>>> import numpy as np
>>> np.set_printoptions(precision=2, suppress=True, linewidth=160, sign=" ")
>>> tidy = lambda a: np.round(a, 2) + 0
>>> m1 = np.loadtxt("dump.csv", delimiter=",")
>>> tidy(m1)
array([[ 0.25,  0.25,  0.  ,  0.25,  0.  ,  0.  ,  0.  ,  0.25,  0.  ],
       [ 0.2 ,  0.2 ,  0.  ,  0.2 ,  0.2 ,  0.2 ,  0.  ,  0.  ,  0.  ],
       [ 0.  ,  0.  ,  0.33,  0.  ,  0.  ,  0.33,  0.  ,  0.33,  0.  ],
       [ 0.  ,  0.33,  0.  ,  0.33,  0.  ,  0.  ,  0.33,  0.  ,  0.  ],
       [ 0.  ,  0.  ,  0.  ,  0.  ,  1.  ,  0.  ,  0.  ,  0.  ,  0.  ],
       [ 0.  ,  0.25,  0.  ,  0.  ,  0.25,  0.5 ,  0.  ,  0.  ,  0.  ],
       [ 0.  ,  0.  ,  0.  ,  0.25,  0.25,  0.  ,  0.25,  0.  ,  0.25],
       [ 0.  ,  0.  ,  0.25,  0.25,  0.  ,  0.25,  0.  ,  0.25,  0.  ],
       [ 0.  ,  0.33,  0.33,  0.  ,  0.  ,  0.  ,  0.  ,  0.  ,  0.33]])
>>> tidy(np.linalg.norm(m1, axis=1))
array([ 0.5 ,  0.45,  0.58,  0.58,  1.  ,  0.61,  0.5 ,  0.5 ,  0.58])
>>> tidy(m1[5] @ m1[3])
np.float64(0.08)
>>> tidy(np.linalg.norm(m1, axis=0))
array([ 0.32,  0.62,  0.53,  0.58,  1.08,  0.68,  0.42,  0.49,  0.42])
>>> tidy(np.linalg.norm(m1) ** 2 / np.linalg.norm(m1, 2) ** 2)
np.float64(2.55)
>>> np.linalg.norm(m1, axis=1).argmax()
np.int64(4)
>>> tidy(np.linalg.norm(m1[5] - m1[3]))
np.float64(0.74)
>>> O, Rm = np.linalg.qr(m1)
>>> tidy(O.T @ O)
array([[ 1.,  0.,  0.,  0.,  0.,  0.,  0.,  0.,  0.],
       [ 0.,  1.,  0.,  0.,  0.,  0.,  0.,  0.,  0.],
       [ 0.,  0.,  1.,  0.,  0.,  0.,  0.,  0.,  0.],
       [ 0.,  0.,  0.,  1.,  0.,  0.,  0.,  0.,  0.],
       [ 0.,  0.,  0.,  0.,  1.,  0.,  0.,  0.,  0.],
       [ 0.,  0.,  0.,  0.,  0.,  1.,  0.,  0.,  0.],
       [ 0.,  0.,  0.,  0.,  0.,  0.,  1.,  0.,  0.],
       [ 0.,  0.,  0.,  0.,  0.,  0.,  0.,  1.,  0.],
       [ 0.,  0.,  0.,  0.,  0.,  0.,  0.,  0.,  1.]])
>>> tidy(O @ Rm)
array([[ 0.25,  0.25,  0.  ,  0.25,  0.  ,  0.  ,  0.  ,  0.25,  0.  ],
       [ 0.2 ,  0.2 ,  0.  ,  0.2 ,  0.2 ,  0.2 ,  0.  ,  0.  ,  0.  ],
       [ 0.  ,  0.  ,  0.33,  0.  ,  0.  ,  0.33,  0.  ,  0.33,  0.  ],
       [ 0.  ,  0.33,  0.  ,  0.33,  0.  ,  0.  ,  0.33,  0.  ,  0.  ],
       [ 0.  ,  0.  ,  0.  ,  0.  ,  1.  ,  0.  ,  0.  ,  0.  ,  0.  ],
       [ 0.  ,  0.25,  0.  ,  0.  ,  0.25,  0.5 ,  0.  ,  0.  ,  0.  ],
       [ 0.  ,  0.  ,  0.  ,  0.25,  0.25,  0.  ,  0.25,  0.  ,  0.25],
       [ 0.  ,  0.  ,  0.25,  0.25,  0.  ,  0.25,  0.  ,  0.25,  0.  ],
       [ 0.  ,  0.33,  0.33,  0.  ,  0.  ,  0.  ,  0.  ,  0.  ,  0.33]])
>>> tidy(np.abs(np.diag(Rm)))
array([ 0.32,  0.53,  0.49,  0.44,  1.06,  0.56,  0.16,  0.22,  0.22])
>>> tidy(abs(Rm[0, 0])), tidy(np.linalg.norm(m1[:, 0]))
(np.float64(0.32), np.float64(0.32))
>>> J = np.diag(10 * np.array([1, 2, 0, 0, 2, 3, 1, 2, 4, 5, 4, 3])) + np.array([[1, 0, 0, 2, 0, 0, 2, 1, 1, 2, 0, 0],
...     [2, 2, 2, 1, 2, 1, 1, 0, 0, 1, 1, 0],
...     [2, 0, 0, 1, 0, 2, 0, 2, 0, 0, 1, 1],
...     [0, 2, 0, 1, 0, 2, 0, 1, 2, 1, 0, 2],
...     [0, 1, 0, 0, 1, 2, 0, 1, 0, 2, 1, 1],
...     [2, 0, 0, 1, 0, 1, 1, 0, 1, 0, 2, 2],
...     [0, 0, 1, 2, 0, 1, 2, 1, 0, 0, 1, 0],
...     [2, 2, 2, 2, 2, 1, 2, 1, 1, 2, 0, 2],
...     [0, 1, 0, 2, 1, 2, 2, 0, 0, 2, 2, 0],
...     [0, 1, 0, 1, 1, 0, 2, 1, 1, 1, 2, 1],
...     [2, 0, 1, 0, 1, 2, 0, 2, 1, 2, 1, 2],
...     [2, 1, 1, 2, 0, 0, 1, 2, 0, 2, 2, 2]])
>>> J
array([[ 11,   0,   0,   2,   0,   0,   2,   1,   1,   2,   0,   0],
       [  2,  22,   2,   1,   2,   1,   1,   0,   0,   1,   1,   0],
       [  2,   0,   0,   1,   0,   2,   0,   2,   0,   0,   1,   1],
       [  0,   2,   0,   1,   0,   2,   0,   1,   2,   1,   0,   2],
       [  0,   1,   0,   0,  21,   2,   0,   1,   0,   2,   1,   1],
       [  2,   0,   0,   1,   0,  31,   1,   0,   1,   0,   2,   2],
       [  0,   0,   1,   2,   0,   1,  12,   1,   0,   0,   1,   0],
       [  2,   2,   2,   2,   2,   1,   2,  21,   1,   2,   0,   2],
       [  0,   1,   0,   2,   1,   2,   2,   0,  40,   2,   2,   0],
       [  0,   1,   0,   1,   1,   0,   2,   1,   1,  51,   2,   1],
       [  2,   0,   1,   0,   1,   2,   0,   2,   1,   2,  41,   2],
       [  2,   1,   1,   2,   0,   0,   1,   2,   0,   2,   2,  32]])
>>> J.reshape(-1, 2)
array([[ 11,   0],
       [  0,   2],
       [  0,   0],
       [  2,   1],
       [  1,   2],
       [  0,   0],
       [  2,  22],
       [  2,   1],
       [  2,   1],
       [  1,   0],
       [  0,   1],
       [  1,   0],
       [  2,   0],
       [  0,   1],
       [  0,   2],
       [  0,   2],
       [  0,   0],
       [  1,   1],
       [  0,   2],
       [  0,   1],
       [  0,   2],
       [  0,   1],
       [  2,   1],
       [  0,   2],
       [  0,   1],
       [  0,   0],
       [ 21,   2],
       [  0,   1],
       [  0,   2],
       [  1,   1],
       [  2,   0],
       [  0,   1],
       [  0,  31],
       [  1,   0],
       [  1,   0],
       [  2,   2],
       [  0,   0],
       [  1,   2],
       [  0,   1],
       [ 12,   1],
       [  0,   0],
       [  1,   0],
       [  2,   2],
       [  2,   2],
       [  2,   1],
       [  2,  21],
       [  1,   2],
       [  0,   2],
       [  0,   1],
       [  0,   2],
       [  1,   2],
       [  2,   0],
       [ 40,   2],
       [  2,   0],
       [  0,   1],
       [  0,   1],
       [  1,   0],
       [  2,   1],
       [  1,  51],
       [  2,   1],
       [  2,   0],
       [  1,   0],
       [  1,   2],
       [  0,   2],
       [  1,   2],
       [ 41,   2],
       [  2,   1],
       [  1,   2],
       [  0,   0],
       [  1,   2],
       [  0,   2],
       [  2,  32]])
>>> J.reshape(2, -1)
array([[ 11,   0,   0,   2,   0,   0,   2,   1,   1,   2,   0,   0,   2,  22,   2,   1,   2,   1,   1,   0,   0,   1,   1,   0,   2,   0,   0,   1,   0,   2,
          0,   2,   0,   0,   1,   1,   0,   2,   0,   1,   0,   2,   0,   1,   2,   1,   0,   2,   0,   1,   0,   0,  21,   2,   0,   1,   0,   2,   1,   1,
          2,   0,   0,   1,   0,  31,   1,   0,   1,   0,   2,   2],
       [  0,   0,   1,   2,   0,   1,  12,   1,   0,   0,   1,   0,   2,   2,   2,   2,   2,   1,   2,  21,   1,   2,   0,   2,   0,   1,   0,   2,   1,   2,
          2,   0,  40,   2,   2,   0,   0,   1,   0,   1,   1,   0,   2,   1,   1,  51,   2,   1,   2,   0,   1,   0,   1,   2,   0,   2,   1,   2,  41,   2,
          2,   1,   1,   2,   0,   0,   1,   2,   0,   2,   2,  32]])
>>> t3 = J.reshape(12, 2, -1)
>>> t3.shape
(12, 2, 6)
>>> t3[:, 0]
array([[ 11,   0,   0,   2,   0,   0],
       [  2,  22,   2,   1,   2,   1],
       [  2,   0,   0,   1,   0,   2],
       [  0,   2,   0,   1,   0,   2],
       [  0,   1,   0,   0,  21,   2],
       [  2,   0,   0,   1,   0,  31],
       [  0,   0,   1,   2,   0,   1],
       [  2,   2,   2,   2,   2,   1],
       [  0,   1,   0,   2,   1,   2],
       [  0,   1,   0,   1,   1,   0],
       [  2,   0,   1,   0,   1,   2],
       [  2,   1,   1,   2,   0,   0]])
>>> np.einsum("ihd,ihd->ih", t3, t3)
array([[  125,    10],
       [  498,     3],
       [    9,     6],
       [    9,    10],
       [  446,     7],
       [  966,    10],
       [    6,   146],
       [   21,   454],
       [   10,  1612],
       [    3,  2612],
       [   10,  1694],
       [   10,  1037]])
